% python3 -q
>>> import numpy as np
>>> np.set_printoptions(precision=2, suppress=True, linewidth=120)
>>> rng = np.random.default_rng(965)
>>> m1 = np.eye(10, dtype=int)[rng.permutation(10)]
>>> m1
array([[0, 0, 1, 0, 0, 0, 0, 0, 0, 0],
       [0, 0, 0, 0, 1, 0, 0, 0, 0, 0],
       [0, 0, 0, 0, 0, 0, 1, 0, 0, 0],
       [0, 0, 0, 0, 0, 1, 0, 0, 0, 0],
       [0, 0, 0, 0, 0, 0, 0, 0, 1, 0],
       [0, 0, 0, 0, 0, 0, 0, 0, 0, 1],
       [1, 0, 0, 0, 0, 0, 0, 0, 0, 0],
       [0, 1, 0, 0, 0, 0, 0, 0, 0, 0],
       [0, 0, 0, 0, 0, 0, 0, 1, 0, 0],
       [0, 0, 0, 1, 0, 0, 0, 0, 0, 0]])
>>> # 3 groups of indices that never mix
>>> w1 = np.array([[2, 2, 2, 2, 2],
...     [3, 2, 3, 1, 3],
...     [3, 2, 2, 0, 0],
...     [1, 2, 1, 0, 2],
...     [0, 2, 1, 1, 0],
...     [0, 3, 0, 0, 0],
...     [3, 1, 2, 1, 1],
...     [2, 2, 0, 2, 1],
...     [1, 0, 3, 0, 0],
...     [2, 1, 2, 0, 0]])
>>> b = np.array([4, 0, 8, 9, 7])
>>> hid = np.maximum(m1 @ w1 + b, 0)
>>> (hid > 0).astype(int)
array([[1, 1, 1, 1, 1],
       [1, 1, 1, 1, 1],
       [1, 1, 1, 1, 1],
       [1, 1, 1, 1, 1],
       [1, 0, 1, 1, 1],
       [1, 1, 1, 1, 1],
       [1, 1, 1, 1, 1],
       [1, 1, 1, 1, 1],
       [1, 1, 1, 1, 1],
       [1, 1, 1, 1, 1]])
>>> print(hid)
[[ 7  2 10  9  7]
 [ 4  2  9 10  7]
 [ 7  1 10 10  8]
 [ 4  3  8  9  7]
 [ 5  0 11  9  7]
 [ 6  1 10  9  7]
 [ 6  2 10 11  9]
 [ 7  2 11 10 10]
 [ 6  2  8 11  8]
 [ 5  2  9  9  9]]
>>> C = np.array([[0, 1, -3], [-3, 0, 2], [3, -3, 2], [1, -2, 3], [-1, -2, 0]])
>>> w1 @ C
array([[  0, -12,   8],
       [  1, -14,   4],
       [  0,  -3,  -1],
       [ -5,  -6,   3],
       [ -2,  -5,   9],
       [ -9,   0,   6],
       [  3,  -7,   0],
       [ -5,  -4,   4],
       [  9,  -8,   3],
       [  3,  -4,   0]])
>>> hid @ C
array([[ 26, -55,  30],
       [ 24, -57,  40],
       [ 29, -59,  31],
       [ 17, -52,  37],
       [ 35, -60,  34],
       [ 29, -56,  31],
       [ 26, -64,  39],
       [ 27, -66,  35],
       [ 21, -56,  35],
       [ 21, -58,  34]])
